$ python3 -q
>>> import numpy as np
>>> from numpy import linalg as LA
>>> np.set_printoptions(precision=2, suppress=True, linewidth=200, legacy="1.25")
>>> def rnd(a):
...     return np.round(a, 2) + 0
... 
>>> m1 = np.load("a.npy")
>>> m1
array([[ 1,  0,  0,  0,  0,  0,  0,  0,  0,  0,  0],
       [-3,  1,  0,  0,  0,  0,  0,  0,  0,  0,  0],
       [ 4,  3,  1,  0,  0,  0,  0,  0,  0,  0,  0],
       [-1,  5, -4,  1,  0,  0,  0,  0,  0,  0,  0],
       [ 4, -3,  5,  2,  1,  0,  0,  0,  0,  0,  0],
       [ 0, -1,  4,  3,  5,  1,  0,  0,  0,  0,  0],
       [-1,  2,  2,  4,  0,  4,  1,  0,  0,  0,  0],
       [-3,  4,  5,  5,  0, -5,  2,  1,  0,  0,  0],
       [-3, -5,  2, -5,  4,  5,  0, -2,  1,  0,  0],
       [-2,  2, -4,  1,  3,  2,  3, -4, -4,  1,  0],
       [ 3, -4, -4, -4, -1,  3,  0, -4,  3,  2,  1]])
>>> U, s, Vh = LA.svd(m1, full_matrices=False)
>>> print(rnd(Vh @ Vh.T))
[[1. 0. 0. 0. 0. 0. 0. 0. 0. 0. 0.]
 [0. 1. 0. 0. 0. 0. 0. 0. 0. 0. 0.]
 [0. 0. 1. 0. 0. 0. 0. 0. 0. 0. 0.]
 [0. 0. 0. 1. 0. 0. 0. 0. 0. 0. 0.]
 [0. 0. 0. 0. 1. 0. 0. 0. 0. 0. 0.]
 [0. 0. 0. 0. 0. 1. 0. 0. 0. 0. 0.]
 [0. 0. 0. 0. 0. 0. 1. 0. 0. 0. 0.]
 [0. 0. 0. 0. 0. 0. 0. 1. 0. 0. 0.]
 [0. 0. 0. 0. 0. 0. 0. 0. 1. 0. 0.]
 [0. 0. 0. 0. 0. 0. 0. 0. 0. 1. 0.]
 [0. 0. 0. 0. 0. 0. 0. 0. 0. 0. 1.]]
>>> rnd(np.sqrt((s ** 2).sum())), rnd(LA.norm(m1))
(24.9, 24.9)
>>> rnd(np.cumsum(s ** 2) / np.sum(s ** 2))
array([0.39, 0.63, 0.8 , 0.89, 0.94, 0.97, 0.99, 1.  , 1.  , 1.  , 1.  ])
>>> rnd(U.T @ U)
array([[1., 0., 0., 0., 0., 0., 0., 0., 0., 0., 0.],
       [0., 1., 0., 0., 0., 0., 0., 0., 0., 0., 0.],
       [0., 0., 1., 0., 0., 0., 0., 0., 0., 0., 0.],
       [0., 0., 0., 1., 0., 0., 0., 0., 0., 0., 0.],
       [0., 0., 0., 0., 1., 0., 0., 0., 0., 0., 0.],
       [0., 0., 0., 0., 0., 1., 0., 0., 0., 0., 0.],
       [0., 0., 0., 0., 0., 0., 1., 0., 0., 0., 0.],
       [0., 0., 0., 0., 0., 0., 0., 1., 0., 0., 0.],
       [0., 0., 0., 0., 0., 0., 0., 0., 1., 0., 0.],
       [0., 0., 0., 0., 0., 0., 0., 0., 0., 1., 0.],
       [0., 0., 0., 0., 0., 0., 0., 0., 0., 0., 1.]])
>>> rnd(s)
array([15.53, 12.2 , 10.36,  7.54,  5.14,  4.26,  3.57,  2.86,  0.47,  0.19,  0.  ])
>>> rnd(U.T @ m1 @ Vh.T)
array([[15.53,  0.  ,  0.  ,  0.  ,  0.  ,  0.  ,  0.  ,  0.  ,  0.  ,  0.  ,  0.  ],
       [ 0.  , 12.2 ,  0.  ,  0.  ,  0.  ,  0.  ,  0.  ,  0.  ,  0.  ,  0.  ,  0.  ],
       [ 0.  ,  0.  , 10.36,  0.  ,  0.  ,  0.  ,  0.  ,  0.  ,  0.  ,  0.  ,  0.  ],
       [ 0.  ,  0.  ,  0.  ,  7.54,  0.  ,  0.  ,  0.  ,  0.  ,  0.  ,  0.  ,  0.  ],
       [ 0.  ,  0.  ,  0.  ,  0.  ,  5.14,  0.  ,  0.  ,  0.  ,  0.  ,  0.  ,  0.  ],
       [ 0.  ,  0.  ,  0.  ,  0.  ,  0.  ,  4.26,  0.  ,  0.  ,  0.  ,  0.  ,  0.  ],
       [ 0.  ,  0.  ,  0.  ,  0.  ,  0.  ,  0.  ,  3.57,  0.  ,  0.  ,  0.  ,  0.  ],
       [ 0.  ,  0.  ,  0.  ,  0.  ,  0.  ,  0.  ,  0.  ,  2.86,  0.  ,  0.  ,  0.  ],
       [ 0.  ,  0.  ,  0.  ,  0.  ,  0.  ,  0.  ,  0.  ,  0.  ,  0.47,  0.  ,  0.  ],
       [ 0.  ,  0.  ,  0.  ,  0.  ,  0.  ,  0.  ,  0.  ,  0.  ,  0.  ,  0.19,  0.  ],
       [ 0.  ,  0.  ,  0.  ,  0.  ,  0.  ,  0.  ,  0.  ,  0.  ,  0.  ,  0.  ,  0.  ]])
